$ ipython --no-banner

In [1]: import numpy as np

In [2]: import numpy.linalg as la

In [3]: np.set_printoptions(suppress=True, linewidth=160)

In [4]: def tidy(a):
   ...:     return np.round(a, 2) + 0
   ...: 

In [5]: data = np.loadtxt("test2.csv", delimiter=",")

In [6]: data
Out[6]: 
array([[ 50., -18., -14.,   1.],
       [-18.,  18.,  14.,  -5.],
       [-14.,  14.,  51.,  13.],
       [  1.,  -5.,  13.,   9.]])

In [7]: rk = la.matrix_rank(data)

In [8]: rk
Out[8]: np.int64(3)

In [9]: N = la.svd(data)[2][rk:].T

In [10]: N.shape
Out[10]: (4, 1)

In [11]: [int(la.matrix_rank(data[:, :j + 1])) for j in range(4)]
Out[11]: [1, 2, 3, 3]

In [12]: la.matrix_rank(data.T @ data), la.matrix_rank(data @ data.T)
Out[12]: (np.int64(3), np.int64(3))

In [13]: tidy(np.poly(data))
Out[13]: array([     1.,   -128.,   4528., -39882.,      0.])

In [14]: np.einsum("ii->", data)
Out[14]: np.float64(128.0)

In [15]: arr = np.load("x.npy")

In [16]: arr
Out[16]: 
array([[ 1,  2,  3],
       [ 1,  1,  0],
       [-8,  4,  9]])

In [17]: r0 = np.array([0, 1, 2])

In [18]: Y = arr + np.outer(r0, np.eye(3)[0])

In [19]: la.matrix_rank(Y - arr)
Out[19]: np.int64(1)

In [20]: Y
Out[20]: 
array([[ 1.,  2.,  3.],
       [ 2.,  1.,  0.],
       [-6.,  4.,  9.]])

In [21]: tidy(la.det(Y) / la.det(arr)), tidy(1 + la.solve(arr, r0)[0])
Out[21]: (np.float64(0.56), np.float64(0.56))

In [22]: print(tidy(la.eigvals(Y).sum().real))
11.0

In [23]: tidy(la.eigvals(Y))
Out[23]: array([5.45, 5.  , 0.55])

In [24]: tidy(la.det(2 * Y)), tidy(la.det(Y))
Out[24]: (np.float64(120.0), np.float64(15.0))

In [25]: q, evecs = la.qr(arr[:, :1])[0], la.qr(arr[:, 1:])[0]

In [26]: sig = la.svd(q.T @ evecs, compute_uv=False)

In [27]: tidy(la.norm(q @ q.T - evecs @ evecs.T, 2))
Out[27]: np.float64(1.0)

In [28]: tidy(np.abs(la.eigvals(arr)).max())
Out[28]: np.float64(5.71)

In [29]: arr @ arr
Out[29]: 
array([[-21,  16,  30],
       [  2,   3,   3],
       [-76,  24,  57]])

In [30]: np.allclose(arr @ arr.T, arr.T @ arr)
Out[30]: False

In [31]: la.matrix_power(arr, 3)
Out[31]: 
array([[-245,   94,  207],
       [ -19,   19,   33],
       [-508,  100,  285]])

In [32]: assert arr == arr.T
ValueError: The truth value of an array with more than one element is ambiguous. Use a.any() or a.all()


In [33]: tidy(la.det(arr))
Out[33]: np.float64(27.0)

In [34]: print(np.kron(np.eye(2, dtype=int), arr))
[[ 1  2  3  0  0  0]
 [ 1  1  0  0  0  0]
 [-8  4  9  0  0  0]
 [ 0  0  0  1  2  3]
 [ 0  0  0  1  1  0]
 [ 0  0  0 -8  4  9]]

In [35]: tidy(la.det(arr.T))
Out[35]: np.float64(27.0)

In [36]: print(np.einsum("ij,ji->", arr, arr))
39

In [37]: np.einsum("ii->", arr)
Out[37]: np.int64(11)

In [38]: feats = np.abs(np.array([[-2, 0, -2], [-2, 2, 3], [-1, 0, 3]])) + np.eye(3)

In [39]: feats = feats / feats.sum(axis=1, keepdims=True)

In [40]: tidy(feats)
Out[40]: 
array([[0.6 , 0.  , 0.4 ],
       [0.25, 0.38, 0.38],
       [0.2 , 0.  , 0.8 ]])

In [41]: # rows sum to 1

In [42]: feats[1] @ feats[0]
Out[42]: np.float64(0.3)

In [43]: tidy(la.norm(feats, 2))
Out[43]: np.float64(1.13)

In [44]: print(tidy(la.norm(feats, 1)), tidy(la.norm(feats, np.inf)))
1.58 1.0

In [45]: tidy(la.norm(feats, axis=0))
Out[45]: array([0.68, 0.38, 0.97])

In [46]: tidy(la.norm(feats, "nuc"))
Out[46]: np.float64(1.86)

In [47]: print(tidy(la.norm(feats[1] - feats[0])))
0.51

In [48]: rng = np.random.default_rng(63925)

In [49]: idx = rng.permutation(3)

In [50]: Y = feats[:, idx] * rng.choice([-1, 1], 3)

In [51]: tidy(Y)
Out[51]: 
array([[ 0.6 ,  0.  , -0.4 ],
       [ 0.25,  0.38, -0.38],
       [ 0.2 ,  0.  , -0.8 ]])

In [52]: left, _, vt = la.svd(feats.T @ Y)

In [53]: idx
Out[53]: array([0, 1, 2])

In [54]: r0 = np.array([-2, 1, 1])

In [55]: Y = feats + np.outer(r0, np.eye(3)[1])

In [56]: tidy(Y)
Out[56]: 
array([[ 0.6 , -2.  ,  0.4 ],
       [ 0.25,  1.38,  0.38],
       [ 0.2 ,  1.  ,  0.8 ]])

In [57]: tidy((Y - Y.T) / 2)
Out[57]: 
array([[ 0.  , -1.12,  0.1 ],
       [ 1.12,  0.  , -0.31],
       [-0.1 ,  0.31,  0.  ]])

In [58]: tidy(np.abs(la.eigvals(Y)).max())
Out[58]: np.float64(1.22)

In [59]: print(tidy(np.trace(Y)))
2.78

In [60]: np.allclose(Y @ Y.T, Y.T @ Y)
Out[60]: False

In [61]: tidy(la.matrix_power(Y, 4))
Out[61]: 
array([[-2.12, -6.39, -3.45],
       [ 1.46,  2.72,  2.51],
       [ 1.56,  3.2 ,  2.72]])

In [62]: feats.sum(axis=1)
Out[62]: array([1., 1., 1.])

In [63]: tidy(np.sort(np.abs(la.eigvals(feats)))[::-1])
Out[63]: array([1.  , 0.4 , 0.38])

In [64]: tidy(la.matrix_power(feats, 100))
Out[64]: 
array([[0.33, 0.  , 0.67],
       [0.33, 0.  , 0.67],
       [0.33, 0.  , 0.67]])

In [65]: p = np.eye(3)[2]

In [66]: for _ in range(3):
    ...:     p = p @ feats
    ...:     print(p.round(2))
    ...: 
[0.2 0.  0.8]
[0.28 0.   0.72]
[0.31 0.   0.69]

In [67]: K = np.array([[-6, -6, -4], [-6, -16, 1], [-4, 1, 0]])

In [68]: # symmetric

In [69]: q = K.astype(float).copy()

In [70]: for j in range(3):
    ...:     q[:, j] -= q[:, :j] @ (q[:, :j].T @ q[:, j])
    ...:     q[:, j] /= la.norm(q[:, j])
    ...: 

In [71]: tidy(q.T @ q)
Out[71]: 
array([[1., 0., 0.],
       [0., 1., 0.],
       [0., 0., 1.]])

In [72]: tidy(q)
Out[72]: 
array([[-0.64,  0.26, -0.72],
       [-0.64, -0.7 ,  0.31],
       [-0.43,  0.66,  0.62]])

In [73]: tidy(q.T @ K)
Out[73]: 
array([[ 9.38, 13.64,  1.92],
       [ 0.  , 10.34, -1.76],
       [ 0.  ,  0.  ,  3.2 ]])

In [74]: evals, evecs = la.eig(K)

In [75]: tidy(np.sort(la.eigvals(K.T)))
Out[75]: array([-18.85,  -5.93,   2.77])

In [76]: print(tidy(evals))
[-18.85  -5.93   2.77]

In [77]: Y = arr + rng.integers(-2, 3, (3, 2)) @ rng.integers(-2, 3, (2, 3))

In [78]: Y
Out[78]: 
array([[ -1,   1,   9],
       [  2,   0,  -6],
       [-10,   1,  11]])

In [79]: Y - arr
Out[79]: 
array([[-2, -1,  6],
       [ 1, -1, -6],
       [-2, -3,  2]])

In [80]: tidy(la.svd(Y - arr, compute_uv=False))
Out[80]: array([9.13, 3.55, 0.  ])

In [81]: la.matrix_rank(Y - arr, tol=1e-8)
Out[81]: np.int64(2)

In [82]: Y = np.inv(K)
AttributeError: module 'numpy' has no attribute 'inv'


In [83]: Y = la.inv(K)

In [84]: (np.abs(Y) > 1e-9).astype(int)
Out[84]: 
array([[1, 1, 1],
       [1, 1, 1],
       [1, 1, 1]])

In [85]: print(tidy(K @ Y))
[[1. 0. 0.]
 [0. 1. 0.]
 [0. 0. 1.]]

In [86]: print(tidy(la.slogdet(K)[0]))
1.0

In [87]: tidy(la.inv(Y))
Out[87]: 
array([[ -6.,  -6.,  -4.],
       [ -6., -16.,   1.],
       [ -4.,   1.,   0.]])

In [88]: tidy(la.cond(K))
Out[88]: np.float64(6.79)

In [89]: tidy(la.det(K) * Y)
Out[89]: 
array([[ -1.,  -4., -70.],
       [ -4., -16.,  30.],
       [-70.,  30.,  60.]])

In [90]: evals, evecs = la.eigh(K)

In [91]: tidy(np.abs(evecs[:, -1]))
Out[91]: array([0.52, 0.21, 0.83])

In [92]: tidy(evals)
Out[92]: array([-18.85,  -5.93,   2.77])

In [93]: M = np.array([[0.0, 3.0, 6.0, 4.0],
    ...:     [3.0, 0.0, 0.0, 0.0],
    ...:     [6.0, 0.0, 0.0, 0.0],
    ...:     [4.0, 0.0, 0.0, 0.0]])

In [94]: # symmetric

In [95]: idx = rng.permutation(4)

In [96]: idx
Out[96]: array([2, 1, 0, 3])

In [97]: Y = M[idx][:, idx]

In [98]: Y
Out[98]: 
array([[0., 0., 6., 0.],
       [0., 0., 3., 0.],
       [6., 3., 0., 4.],
       [0., 0., 4., 0.]])

In [99]: tidy(np.sort(np.abs(la.eigvals(Y))))
Out[99]: array([0.  , 0.  , 7.81, 7.81])

In [100]: np.allclose(Y, M)
Out[100]: False

In [101]: r0 = np.array([1, 3, 2, 0])

In [102]: F = 5 * np.eye(4) + np.outer(r0, r0)

In [103]: F
Out[103]: 
array([[ 6.,  3.,  2.,  0.],
       [ 3., 14.,  6.,  0.],
       [ 2.,  6.,  9.,  0.],
       [ 0.,  0.,  0.,  5.]])

In [104]: # symmetric, so the eigenvalues are real

In [105]: tidy(arr.mean(axis=0))
Out[105]: array([-2.  ,  2.33,  4.  ])

In [106]: np.count_nonzero(arr)
Out[106]: np.int64(8)

In [107]: np.diff(arr, axis=0)
Out[107]: 
array([[ 0, -1, -3],
       [-9,  3,  9]])

In [108]: np.zeros(3, 3)
TypeError: Cannot interpret '3' as a data type


In [109]: tidy(la.norm(arr))
Out[109]: np.float64(13.3)

In [110]: print(tidy(la.svd(arr, compute_uv=False)))
[12.88  3.27  0.64]

In [111]: la.matrix_rank(arr)
Out[111]: np.int64(3)

In [112]: x0 = np.ones(4)

In [113]: for _ in range(3):
     ...:     x0 = F @ x0
     ...:     x0 /= la.norm(x0)
     ...:     print(round(x0 @ F @ x0, 2))
     ...: 
18.48
18.96
19.0

In [114]: tidy(x0)
Out[114]: array([0.27, 0.8 , 0.54, 0.01])

In [115]: evals, evecs = la.eig(F)

In [116]: tidy(np.sort(la.eigvals(la.inv(F))))
Out[116]: array([0.05, 0.2 , 0.2 , 0.2 ])

In [117]: print(tidy(np.sort(la.eigvals(F.T))))
[ 5.  5.  5. 19.]

In [118]: print(tidy(evals))
[ 5. 19.  5.  5.]

In [119]: r0 = np.array([2, -1, 1])

In [120]: np.polyval(r0, F[2])
Out[120]: array([  7.,  67., 154.,   1.])

In [121]: np.array([np.convolve(row, r0, "same") for row in F])
Out[121]: 
array([[ 0.,  7.,  1.,  2.],
       [25.,  1.,  8.,  6.],
       [10., 14., -3.,  9.],
       [ 0.,  0., 10., -5.]])

In [122]: m1 = np.load("run6.npy")

In [123]: m1
Out[123]: 
array([[ 2,  2, -1],
       [ 2,  2,  2],
       [-1,  2,  2]])

In [124]: # equal to its transpose

In [125]: x0 = np.array([2, -2, 1])

In [126]: target = m1 @ x0

In [127]: target
Out[127]: array([-1,  2, -4])

In [128]: tidy(la.solve(m1.T, m1[2]))
Out[128]: array([0., 0., 1.])

In [129]: print(tidy(la.solve(m1, 5 * target)))
[ 10. -10.   5.]

In [130]: la.solve(m1, target[:-1])
ValueError: solve1: Input operand 1 has a mismatch in its core dimension 0, with gufunc signature (m,m),(m)->(m) (size 2 is different from 3)


In [131]: q, evecs = la.qr(m1[:, :2])[0], la.qr(m1[:, 2:])[0]

In [132]: sig = la.svd(q.T @ evecs, compute_uv=False)

In [133]: print(tidy(np.degrees(np.arccos(sig.clip(0, 1)))))
[45.]

In [134]: (sig > 0.9).sum()
Out[134]: np.int64(0)

In [135]: tidy(la.norm(q @ q.T - evecs @ evecs.T, 2))
Out[135]: np.float64(1.0)

In [136]: evals, evecs = la.eigvalsh(m1)
ValueError: too many values to unpack (expected 2)


In [137]: evals, evecs = la.eigh(m1)

In [138]: np.abs(evecs[:, -1]).round(6).argmax()
Out[138]: np.int64(1)

In [139]: tidy(evecs.T @ evecs)
Out[139]: 
array([[1., 0., 0.],
       [0., 1., 0.],
       [0., 0., 1.]])

In [140]: tidy(la.svd(m1, compute_uv=False))
Out[140]: array([4.37, 3.  , 1.37])

In [141]: evals, evecs = la.eigh(data)

In [142]: x0 = np.array([3, 2, 3, 3])

In [143]: tidy(x0 @ data @ x0 / (x0 @ x0)), tidy(evals[0]), tidy(evals[-1])
Out[143]: (np.float64(30.77), np.float64(0.0), np.float64(74.25))

In [144]: (np.sign(evecs[:, -1].round(6)) == np.sign(evecs[0, -1].round(6))).astype(int)
Out[144]: array([1, 0, 0, 0])

In [145]: print(np.abs(data).sum(axis=1).max(), tidy(np.abs(evals).max()))
92.0 74.25

In [146]: print(tidy(evecs * np.maximum(evals, 0) @ evecs.T))
[[ 50. -18. -14.   1.]
 [-18.  18.  14.  -5.]
 [-14.  14.  51.  13.]
 [  1.  -5.  13.   9.]]
